>>> import numpy as np
>>> from numpy import linalg as LA
>>> np.set_printoptions(suppress=True, linewidth=100)
>>> rd = lambda a: np.round(a, 2) + 0
>>> A = np.load("arr.npy")
>>> A
array([[1, 0, 0, 0, 0, 0, 2, 0, 2, 1, 2, 2, 1, 1, 1],
       [0, 1, 0, 2, 0, 2, 1, 2, 0, 1, 1, 1, 0, 2, 0],
       [0, 0, 1, 1, 0, 2, 2, 1, 0, 0, 1, 1, 1, 2, 1],
       [0, 0, 0, 1, 1, 0, 0, 0, 2, 1, 2, 1, 1, 0, 2],
       [0, 0, 0, 0, 2, 1, 2, 0, 1, 1, 0, 1, 2, 0, 1],
       [0, 0, 0, 0, 0, 0, 2, 2, 0, 1, 1, 0, 2, 2, 2],
       [0, 0, 0, 0, 0, 0, 1, 1, 2, 2, 1, 0, 0, 2, 1],
       [0, 0, 0, 0, 0, 0, 0, 0, 2, 0, 2, 2, 1, 2, 1],
       [0, 0, 0, 0, 0, 0, 0, 0, 1, 0, 1, 2, 0, 1, 0],
       [0, 0, 0, 0, 0, 0, 0, 0, 0, 2, 2, 2, 2, 0, 0],
       [0, 0, 0, 0, 0, 0, 0, 0, 0, 0, 0, 2, 2, 0, 1],
       [0, 0, 0, 0, 0, 0, 0, 0, 0, 0, 0, 0, 0, 2, 1],
       [0, 0, 0, 0, 0, 0, 0, 0, 0, 0, 0, 0, 2, 2, 1],
       [0, 0, 0, 0, 0, 0, 0, 0, 0, 0, 0, 0, 0, 2, 0],
       [0, 0, 0, 0, 0, 0, 0, 0, 0, 0, 0, 0, 0, 0, 0]])
>>> # triangular: eigenvalues sit on the diagonal
>>> x = np.array([0, 0, 2, 1, 0, 0, 1, 0, 2, 1, 2, 1, 0, 1, 2])
>>> a = np.maximum(A @ x, 0)
>>> np.maximum(A @ (3 * x), 0)
array([48, 27, 36, 45, 24, 33, 39, 42, 21, 24, 12, 12, 12,  6,  0])
>>> np.maximum(A @ x, 0) - np.maximum(-A @ x, 0)
array([16,  9, 12, 15,  8, 11, 13, 14,  7,  8,  4,  4,  4,  2,  0])
>>> a
array([16,  9, 12, 15,  8, 11, 13, 14,  7,  8,  4,  4,  4,  2,  0])
>>> np.flatnonzero(a > 1e-9)
array([ 0,  1,  2,  3,  4,  5,  6,  7,  8,  9, 10, 11, 12, 13])
>>> A.T @ a
array([ 16,   9,  12,  45,  31,  50, 116,  65, 131, 101, 158, 142, 127, 161, 127])
